In [1]: import numpy as np

In [2]: from numpy import linalg as LA

In [3]: np.set_printoptions(precision=2, suppress=True, linewidth=140)

In [4]: rd = lambda a: np.round(a, 2) + 0

In [5]: rng = np.random.default_rng(12)

In [6]: mat = np.eye(3, dtype=int)[rng.permutation(3)]

In [7]: mat
Out[7]: 
array([[0, 1, 0],
       [0, 0, 1],
       [1, 0, 0]])

In [8]: rd(LA.det(mat))
Out[8]: np.float64(1.0)

In [9]: np.trace(mat)
Out[9]: np.int64(0)

In [10]: LA.matrix_power(mat, 2)
Out[10]: 
array([[0, 0, 1],
       [1, 0, 0],
       [0, 1, 0]])

In [11]: print(rd(np.sort(np.abs(LA.eigvals(mat)))))
[1. 1. 1.]

In [12]: print(mat @ mat)
[[0 0 1]
 [1 0 0]
 [0 1 0]]

In [13]: print(rd(np.abs(LA.eigvals(mat)).max()))
1.0

In [14]: np.diff(mat, axis=0)
Out[14]: 
array([[ 0, -1,  1],
       [ 1,  0, -1]])

In [15]: LA.matrix_rank(mat)
Out[15]: np.int64(3)

In [16]: mat - mat[0]
Out[16]: 
array([[ 0,  0,  0],
       [ 0, -1,  1],
       [ 1, -1,  0]])

In [17]: print(mat.sum(axis=0))
[1 1 1]

In [18]: rd(LA.norm(mat))
Out[18]: np.float64(1.73)

In [19]: m1 = np.load("a.npy")

In [20]: rd(m1)
Out[20]: 
array([[-0.4 ,  0.04, -0.11, -0.76,  0.29, -0.27,  0.15,  0.28],
       [-0.11, -0.4 ,  0.86,  0.03,  0.03, -0.03,  0.26,  0.12],
       [-0.11, -0.22,  0.12, -0.49, -0.28,  0.4 , -0.45, -0.48],
       [ 0.57, -0.26, -0.07, -0.29, -0.56, -0.29,  0.  ,  0.35],
       [-0.23,  0.  , -0.05,  0.05, -0.33, -0.59,  0.33, -0.62],
       [ 0.06,  0.  ,  0.2 ,  0.1 ,  0.27, -0.58, -0.73, -0.02],
       [ 0.34,  0.79,  0.41, -0.25, -0.04,  0.01,  0.08, -0.13],
       [-0.57,  0.31,  0.1 ,  0.18, -0.58,  0.01, -0.23,  0.4 ]])

In [21]: Y = LA.inv(m1)

In [22]: np.allclose(Y, m1.T)
Out[22]: True

In [23]: rd(LA.slogdet(m1)[0])
Out[23]: np.float64(-1.0)

In [24]: rd(LA.cond(m1))
Out[24]: np.float64(1.0)

In [25]: M = np.loadtxt("dump.csv", delimiter=",")

In [26]: M
Out[26]: 
array([[ 0.,  1., -1., -4.,  4.,  3., -1.],
       [ 0.,  0.,  0.,  0., -3.,  4.,  1.],
       [ 0.,  0.,  0.,  0.,  4., -5., -2.],
       [ 0.,  0.,  0.,  0.,  4., -2., -1.],
       [ 0.,  0.,  0.,  0.,  0.,  2.,  4.],
       [ 0.,  0.,  0.,  0.,  0.,  0.,  5.],
       [ 0.,  0.,  0.,  0.,  0.,  0.,  0.]])

In [27]: mat @ np.ones(3)
Out[27]: array([1., 1., 1.])

In [28]: mat @ (-1.0) ** np.arange(3)
Out[28]: array([-1.,  1.,  1.])

In [29]: U, sigma, Vh = LA.svd(M)

In [30]: rd(sigma)
Out[30]: array([10.05,  6.74,  5.74,  1.26,  0.  ,  0.  ,  0.  ])

In [31]: np.argmax(sigma[:-1] / (sigma[1:] + 1e-6)) + 1
Out[31]: np.int64(4)

In [32]: Y = U[:, :4] @ np.diag(sigma[:4]) @ Vh[:4]

In [33]: LA.matrix_rank(Y)
Out[33]: np.int64(4)

In [34]: rd(np.abs(M - Y).max())
Out[34]: np.float64(0.0)

In [35]: rk = LA.matrix_rank(M)

In [36]: rk
Out[36]: np.int64(4)

In [37]: null = LA.svd(M)[2][rk:].T

In [38]: [int(LA.matrix_rank(M[:i])) for i in range(1, len(M) + 1)]
Out[38]: [1, 2, 3, 4, 4, 4, 4]

In [39]: [int(LA.matrix_rank(M[:, :j + 1])) for j in range(7)]
Out[39]: [0, 1, 1, 1, 2, 3, 4]

In [40]: np.allclose(M @ null, 0)
Out[40]: True

In [41]: print([int(LA.matrix_rank(np.delete(M, i, axis=0))) for i in range(7)])
[3, 4, 4, 4, 4, 4, 4]

In [42]: W0 = np.load("arr.npy")

In [43]: W0
Out[43]: 
array([[ 0.1, -0.4, -0.6,  0.3],
       [ 1.5,  1.1, -0.2, -0.4],
       [ 0.7, -0.2,  0. , -0.7]])

In [44]: Y = W0 + rng.integers(-2, 3, (3, 1)) @ rng.integers(-2, 3, (1, 4))

In [45]: Y
Out[45]: 
array([[-3.9, -4.4, -4.6,  0.3],
       [-2.5, -2.9, -4.2, -0.4],
       [ 4.7,  3.8,  4. , -0.7]])

In [46]: print(rd(LA.svd(Y - W0, compute_uv=False)))
[12.  0.  0.]

In [47]: print(rd(Y - W0))
[[-4. -4. -4.  0.]
 [-4. -4. -4.  0.]
 [ 4.  4.  4.  0.]]

In [48]: A = np.loadtxt("data.csv", delimiter=",")

In [49]: A
Out[49]: 
array([[ 0.,  0.,  0.],
       [ 0.,  0.,  0.],
       [ 0.,  0.,  0.],
       [ 3., -5.,  1.],
       [ 2., -9.,  2.],
       [ 0.,  0.,  0.],
       [-1.,  5.,  1.],
       [ 0.,  0.,  0.],
       [ 1., -4.,  3.],
       [ 0.,  0.,  0.],
       [ 2.,  0.,  2.],
       [ 3., -5.,  1.],
       [ 0.,  0.,  0.],
       [ 3., -5.,  1.],
       [-1.,  5.,  1.],
       [-1., -4.,  1.],
       [-1.,  5.,  1.],
       [ 0.,  0.,  0.],
       [ 3., -5.,  1.],
       [ 0.,  0.,  0.],
       [-1.,  5.,  1.],
       [ 0.,  0.,  0.]])

In [50]: q, Rm = LA.qr(A)

In [51]: rd(q)
Out[51]: 
array([[ 0.  ,  0.  ,  0.  ],
       [ 0.  ,  0.  ,  0.  ],
       [ 0.  ,  0.  ,  0.  ],
       [-0.42, -0.08,  0.02],
       [-0.28,  0.46, -0.3 ],
       [ 0.  ,  0.  ,  0.  ],
       [ 0.14, -0.28, -0.3 ],
       [ 0.  ,  0.  ,  0.  ],
       [-0.14,  0.19, -0.6 ],
       [ 0.  ,  0.  ,  0.  ],
       [-0.28, -0.36, -0.28],
       [-0.42, -0.08,  0.02],
       [ 0.  ,  0.  ,  0.  ],
       [-0.42, -0.08,  0.02],
       [ 0.14, -0.28, -0.3 ],
       [ 0.14,  0.54, -0.32],
       [ 0.14, -0.28, -0.3 ],
       [ 0.  ,  0.  ,  0.  ],
       [-0.42, -0.08,  0.02],
       [ 0.  ,  0.  ,  0.  ],
       [ 0.14, -0.28, -0.3 ],
       [ 0.  ,  0.  ,  0.  ]])

In [52]: rd(abs(Rm[0, 0])), rd(LA.norm(A[:, 0]))
Out[52]: (np.float64(7.07), np.float64(7.07))

In [53]: rd(q @ Rm)
Out[53]: 
array([[ 0.,  0.,  0.],
       [ 0.,  0.,  0.],
       [ 0.,  0.,  0.],
       [ 3., -5.,  1.],
       [ 2., -9.,  2.],
       [ 0.,  0.,  0.],
       [-1.,  5.,  1.],
       [ 0.,  0.,  0.],
       [ 1., -4.,  3.],
       [ 0.,  0.,  0.],
       [ 2.,  0.,  2.],
       [ 3., -5.,  1.],
       [ 0.,  0.,  0.],
       [ 3., -5.,  1.],
       [-1.,  5.,  1.],
       [-1., -4.,  1.],
       [-1.,  5.,  1.],
       [ 0.,  0.,  0.],
       [ 3., -5.,  1.],
       [ 0.,  0.,  0.],
       [-1.,  5.,  1.],
       [ 0.,  0.,  0.]])

In [54]: Y = np.array([[-2, 0], [5, 1], [2, 1]])

In [55]: mat @ Y
Out[55]: 
array([[ 5,  1],
       [ 2,  1],
       [-2,  0]])

In [56]: np.einsum("ik,kj->ji", mat, Y)
Out[56]: 
array([[ 5,  2, -2],
       [ 1,  1,  0]])

In [57]: LA.matrix_rank(mat @ Y)
Out[57]: np.int64(2)

In [58]: np.vstack([mat, Y.T]).shape
Out[58]: (5, 3)

In [59]: np.einsum("ik,kj->ij", mat, Y)
Out[59]: 
array([[ 5,  1],
       [ 2,  1],
       [-2,  0]])

In [60]: np.einsum("ij,ij->i", mat, mat)
Out[60]: array([1, 1, 1])

In [61]: Y.T @ mat.T
Out[61]: 
array([[ 5,  2, -2],
       [ 1,  1,  0]])

In [62]: K = np.array([[0.42, 0.24, -0.36, -1.68, 1.26],
    ...:     [-1.04, -3.37, 0.78, 2.97, 1.13],
    ...:     [-1.32, -3.9, 3.12, -2.25, -2.04],
    ...:     [-0.42, 0.56, -0.59, 1.77, -0.01],
    ...:     [-0.4, 1.36, -0.84, -4.65, 1.9],
    ...:     [-0.68, -1.56, 1.16, -1.49, -0.42],
    ...:     [1.56, 2.36, -1.68, -0.45, 1.54],
    ...:     [0.52, 0.86, 0.1, -0.93, -0.9]])

In [63]: U, sigma, Vh = LA.svd(K)

In [64]: vecs = Vh[:(sigma > 1e-8).sum()]

In [65]: x0 = K[4] + 4 * K[6] + rng.integers(2) * np.eye(5)[3]

In [66]: rd(x0)
Out[66]: array([ 5.84, 10.8 , -7.56, -6.45,  8.06])

In [67]: rd(np.diag(vecs.T @ vecs))
Out[67]: array([1.  , 0.81, 0.32, 0.98, 0.89])

In [68]: rd(vecs.T @ vecs)
Out[68]: 
array([[ 1.  ,  0.03,  0.06,  0.01,  0.02],
       [ 0.03,  0.81, -0.36, -0.05, -0.15],
       [ 0.06, -0.36,  0.32, -0.1 , -0.28],
       [ 0.01, -0.05, -0.1 ,  0.98, -0.04],
       [ 0.02, -0.15, -0.28, -0.04,  0.89]])

In [69]: np.allclose(vecs.T @ vecs @ x0, x0)
Out[69]: True

In [70]: [round(float(x), 2) for x in LA.svd(K, compute_uv=False)[:3]]
Out[70]: [7.87, 6.65, 3.26]

In [71]: np.argsort(-LA.norm(K, axis=0).round(6), kind="stable")[:3]
Out[71]: array([3, 1, 2])

In [72]: rd(LA.norm(K, 2) / LA.norm(K))
Out[72]: np.float64(0.72)

In [73]: rk = LA.matrix_rank(K)

In [74]: rk
Out[74]: np.int64(4)

In [75]: null = LA.svd(K)[2][rk:].T

In [76]: print(rd(null @ null.T))
[[ 0.   -0.03 -0.06 -0.01 -0.02]
 [-0.03  0.19  0.36  0.05  0.15]
 [-0.06  0.36  0.68  0.1   0.28]
 [-0.01  0.05  0.1   0.02  0.04]
 [-0.02  0.15  0.28  0.04  0.11]]

In [77]: [int(LA.matrix_rank(K[:i])) for i in range(1, len(K) + 1)]
Out[77]: [1, 2, 3, 4, 4, 4, 4, 4]

In [78]: rd(null[:, 0] / null[np.abs(null[:, 0]).round(6).argmax(), 0])
Out[78]: array([-0.08,  0.53,  1.  ,  0.15,  0.41])

In [79]: null.shape
Out[79]: (5, 1)

In [80]: rd(m1[:, 2] @ m1[:, 6])
Out[80]: np.float64(0.0)

In [81]: rd(m1 @ m1.T)
Out[81]: 
array([[1., 0., 0., 0., 0., 0., 0., 0.],
       [0., 1., 0., 0., 0., 0., 0., 0.],
       [0., 0., 1., 0., 0., 0., 0., 0.],
       [0., 0., 0., 1., 0., 0., 0., 0.],
       [0., 0., 0., 0., 1., 0., 0., 0.],
       [0., 0., 0., 0., 0., 1., 0., 0.],
       [0., 0., 0., 0., 0., 0., 1., 0.],
       [0., 0., 0., 0., 0., 0., 0., 1.]])

In [82]: rd(LA.svd(m1, compute_uv=False))
Out[82]: array([1., 1., 1., 1., 1., 1., 1., 1.])

In [83]: rd(m1.T @ m1)
Out[83]: 
array([[1., 0., 0., 0., 0., 0., 0., 0.],
       [0., 1., 0., 0., 0., 0., 0., 0.],
       [0., 0., 1., 0., 0., 0., 0., 0.],
       [0., 0., 0., 1., 0., 0., 0., 0.],
       [0., 0., 0., 0., 1., 0., 0., 0.],
       [0., 0., 0., 0., 0., 1., 0., 0.],
       [0., 0., 0., 0., 0., 0., 1., 0.],
       [0., 0., 0., 0., 0., 0., 0., 1.]])

In [84]: rd(LA.pinv(m1))
Out[84]: 
array([[-0.4 , -0.11, -0.11,  0.57, -0.23,  0.06,  0.34, -0.57],
       [ 0.04, -0.4 , -0.22, -0.26,  0.  ,  0.  ,  0.79,  0.31],
       [-0.11,  0.86,  0.12, -0.07, -0.05,  0.2 ,  0.41,  0.1 ],
       [-0.76,  0.03, -0.49, -0.29,  0.05,  0.1 , -0.25,  0.18],
       [ 0.29,  0.03, -0.28, -0.56, -0.33,  0.27, -0.04, -0.58],
       [-0.27, -0.03,  0.4 , -0.29, -0.59, -0.58,  0.01,  0.01],
       [ 0.15,  0.26, -0.45,  0.  ,  0.33, -0.73,  0.08, -0.23],
       [ 0.28,  0.12, -0.48,  0.35, -0.62, -0.02, -0.13,  0.4 ]])

In [85]: F = np.load("sample12.npy")

In [86]: F
Out[86]: 
array([[0, 0, 0, 0],
       [0, 5, 0, 4],
       [0, 0, 0, 0],
       [0, 4, 0, 5]])

In [87]: rd(LA.det(F.T))
Out[87]: np.float64(0.0)

In [88]: np.einsum("ii->", F)
Out[88]: np.int64(10)

In [89]: np.poly(F)
Out[89]: array([  1., -10.,   9.,   0.,   0.])

In [90]: rd(LA.det(2 * F)), rd(LA.det(F))
Out[90]: (np.float64(0.0), np.float64(0.0))

In [91]: rd(LA.eigvals(F))
Out[91]: array([9., 1., 0., 0.])

In [92]: np.kron(np.eye(2, dtype=int), F)
Out[92]: 
array([[0, 0, 0, 0, 0, 0, 0, 0],
       [0, 5, 0, 4, 0, 0, 0, 0],
       [0, 0, 0, 0, 0, 0, 0, 0],
       [0, 4, 0, 5, 0, 0, 0, 0],
       [0, 0, 0, 0, 0, 0, 0, 0],
       [0, 0, 0, 0, 0, 5, 0, 4],
       [0, 0, 0, 0, 0, 0, 0, 0],
       [0, 0, 0, 0, 0, 4, 0, 5]])
